% ipython --no-banner

In [1]: import numpy as np

In [2]: np.set_printoptions(precision=1, suppress=True, linewidth=200, sign=" ")

In [3]: def tidy(a):
   ...:     return np.round(a, 1) + 0
   ...: 

In [4]: W0 = np.loadtxt("dump.csv", delimiter=",")

In [5]: print(W0)
[[ 2.  2.  2.  0.]
 [ 2.  0.  3.  2.]
 [ 3.  1.  1.  1.]
 [ 3.  1.  3.  0.]]

In [6]: rng = np.random.default_rng(744)

In [7]: idx = rng.permutation(4)

In [8]: print(idx)
[ 2  3  1  0]

In [9]: B = W0[idx][:, idx]

In [10]: print(tidy(np.sort(np.abs(np.linalg.eigvals(B)))))
[ 1.4  1.4  1.5  6.3]

In [11]: print(np.trace(B))
3.0

In [12]: print(tidy(np.linalg.det(B)), tidy(np.linalg.det(W0[idx])))
-20.0 20.0

In [13]: def softmax(z):
    ...:     e = np.exp(z - z.max(axis=-1, keepdims=True))
    ...:     return e / e.sum(axis=-1, keepdims=True)
    ...: 

In [14]: print(tidy(softmax(W0[0])))
[ 0.3  0.3  0.3  0. ]

In [15]: print(tidy(softmax(W0[0] + 5)))
[ 0.3  0.3  0.3  0. ]

In [16]: print(tidy(softmax(W0).sum(axis=1)))
[ 1.  1.  1.  1.]

In [17]: scores = W0 @ W0.T / np.sqrt(4)

In [18]: print(tidy(softmax(scores)[0] @ W0))
[ 2.7  1.1  2.6  0.2]

In [19]: print(softmax(scores).round(6).argmax(axis=1))
[ 3  1  3  3]

In [20]: print(tidy(softmax(scores)))
[[ 0.2  0.1  0.1  0.6]
 [ 0.   0.7  0.   0.3]
 [ 0.1  0.2  0.3  0.5]
 [ 0.1  0.1  0.   0.8]]

In [21]: B = W0 / np.linalg.norm(W0, axis=1, keepdims=True)

In [22]: G = B @ B.T

In [23]: print((G - 2 * np.eye(4)).round(6).argmax(axis=1))
[ 3  3  3  0]

In [24]: print((np.abs(G) > 0.9).astype(int))
[[ 1  0  0  1]
 [ 0  1  0  0]
 [ 0  0  1  0]
 [ 1  0  0  1]]

In [25]: K = np.array([[0, -6, 0], [0, 0, -7], [2, 0, 0]])

In [26]: idx = rng.permutation(3)

In [27]: B = K[:, idx] * rng.choice([-1, 1], 3)

In [28]: print(B)
[[-6  0  0]
 [ 0  7  0]
 [ 0  0 -2]]

In [29]: Uu, _, vt = np.linalg.svd(K.T @ B)

In [30]: print(idx)
[ 1  2  0]
